$ python -q
>>> import numpy as np
>>> np.set_printoptions(precision=3, suppress=True, linewidth=140)
>>> arr = np.array([[70, 2], [2, 28]])
>>> print(arr.reshape(-1, 2))
[[70  2]
 [ 2 28]]
>>> arr.ravel(order="F")
array([70,  2,  2, 28])
>>> t3 = arr.reshape(2, 2, -1)
>>> print(t3.sum(axis=1))
[[72]
 [30]]
>>> t3[:, 0]
array([[70],
       [ 2]])
>>> W0 = np.loadtxt("run3.csv", delimiter=",")
>>> W0
array([[ 1.,  0., -1.,  0.],
       [-2.,  0.,  0.,  0.],
       [ 0.,  0.,  0.,  1.]])
>>> other = np.array([[4, -2, -5], [0, -2, -2]])
>>> W2 = np.kron(other, W0)
>>> W2.shape
(6, 12)
>>> np.linalg.matrix_rank(W2)
np.int64(6)
>>> W2
array([[ 4.,  0., -4.,  0., -2., -0.,  2., -0., -5., -0.,  5., -0.],
       [-8.,  0.,  0.,  0.,  4., -0., -0., -0., 10., -0., -0., -0.],
       [ 0.,  0.,  0.,  4., -0., -0., -0., -2., -0., -0., -0., -5.],
       [ 0.,  0., -0.,  0., -2., -0.,  2., -0., -2., -0.,  2., -0.],
       [-0.,  0.,  0.,  0.,  4., -0., -0., -0.,  4., -0., -0., -0.],
       [ 0.,  0.,  0.,  0., -0., -0., -0., -2., -0., -0., -0., -2.]])
>>> np.linalg.svd(W0, compute_uv=False)
array([2.288, 1.   , 0.874])
>>> np.count_nonzero(W0)
np.int64(4)
>>> W0.sum(axis=0)
array([-1.,  0., -1.,  1.])
>>> print(np.unravel_index(np.abs(W0).argmax(), W0.shape))
(np.int64(1), np.int64(0))
>>> round(float(np.linalg.norm(W0, "nuc")), 3)
4.162
>>> round(float(np.linalg.norm(W0, 2)), 3)
2.288
>>> np.linalg.norm(W0, axis=1).argmax()
np.int64(1)
>>> np.round(np.linalg.norm(W0[2], 1), 3), round(float(np.linalg.norm(W0[2], np.inf)), 3)
(np.float64(1.0), 1.0)
>>> print(np.linalg.norm(W0, axis=0))
[2.236 0.    1.    1.   ]
>>> t3 = np.stack([W0, -1 * W0, W0[::-1]])
>>> (t3 @ W0.T).shape
(3, 3, 3)
>>> print(np.einsum("bij,cij->bc", t3, t3))
[[ 7. -7.  4.]
 [-7.  7. -4.]
 [ 4. -4.  7.]]
>>> np.linalg.norm(t3, axis=(1, 2))
array([2.646, 2.646, 2.646])
>>> print(np.linalg.matrix_rank(t3))
[3 3 3]
>>> np.linalg.matrix_rank(t3.reshape(3, -1))
np.int64(2)
>>> U, sv, Vh = np.linalg.svd(W0, full_matrices=False)
>>> print(sv / sv[0])
[1.    0.437 0.382]
>>> np.round(U.T @ U, 3) + 0
array([[1., 0., 0.],
       [0., 1., 0.],
       [0., 0., 1.]])
>>> print(np.cumsum(sv ** 2) / np.sum(sv ** 2))
[0.748 0.891 1.   ]
>>> np.round(Vh @ Vh.T, 3) + 0
array([[1., 0., 0.],
       [0., 1., 0.],
       [0., 0., 1.]])
>>> np.abs(Vh[0])
array([0.973, 0.   , 0.23 , 0.   ])
>>> A = np.load("arr.npy")
>>> A
array([[0.1, 8. , 3. ],
       [9. , 5.1, 3. ],
       [0. , 8. , 3.1]])
>>> q, r_ = np.linalg.qr(A)
>>> q
array([[-0.011,  0.705, -0.71 ],
       [-1.   , -0.008,  0.008],
       [-0.   ,  0.71 ,  0.705]])
>>> print(r_)
[[-9.001 -5.189 -3.033]
 [ 0.    11.273  4.29 ]
 [ 0.     0.     0.079]]
>>> print(np.round(abs(r_[0, 0]), 3), round(np.linalg.norm(A[:, 0]), 3))
9.001 9.001
>>> np.abs(np.diag(r_))
array([ 9.001, 11.273,  0.079])
>>> print(np.diff(r_, axis=0))
[[  9.001  16.462   7.323]
 [  0.    -11.273  -4.211]]
>>> np.unravel_index(np.abs(r_).argmax(), r_.shape)
(np.int64(1), np.int64(1))
>>> r_ - r_[0]
array([[ 0.   ,  0.   ,  0.   ],
       [ 9.001, 16.462,  7.323],
       [ 9.001,  5.189,  3.112]])
>>> np.count_nonzero(r_)
np.int64(6)
>>> np.linalg.matrix_rank(r_)
np.int64(3)
>>> r_.sum(axis=0)
array([-9.001,  6.085,  1.336])
>>> np.linalg.svd(r_, compute_uv=False)
array([14.29 ,  7.643,  0.073])
>>> other = np.linalg.inv(A)
>>> np.round(A @ other, 3) + 0
array([[1., 0., 0.],
       [0., 1., 0.],
       [0., 0., 1.]])
>>> (np.abs(other) > 1e-9).astype(int)
array([[1, 1, 1],
       [1, 1, 1],
       [1, 1, 1]])
>>> np.round(np.linalg.inv(other), 3) + 0
array([[0.1, 8. , 3. ],
       [9. , 5.1, 3. ],
       [0. , 8. , 3.1]])
>>> other
array([[ 1.021,  0.1  , -1.085],
       [ 3.479, -0.039, -3.33 ],
       [-8.979,  0.1  ,  8.915]])
>>> print(round(np.linalg.slogdet(A)[0], 3))
-1.0
>>> print(np.allclose(other, A.T))
False
>>> print(np.round(np.linalg.cond(A), 3))
194.633
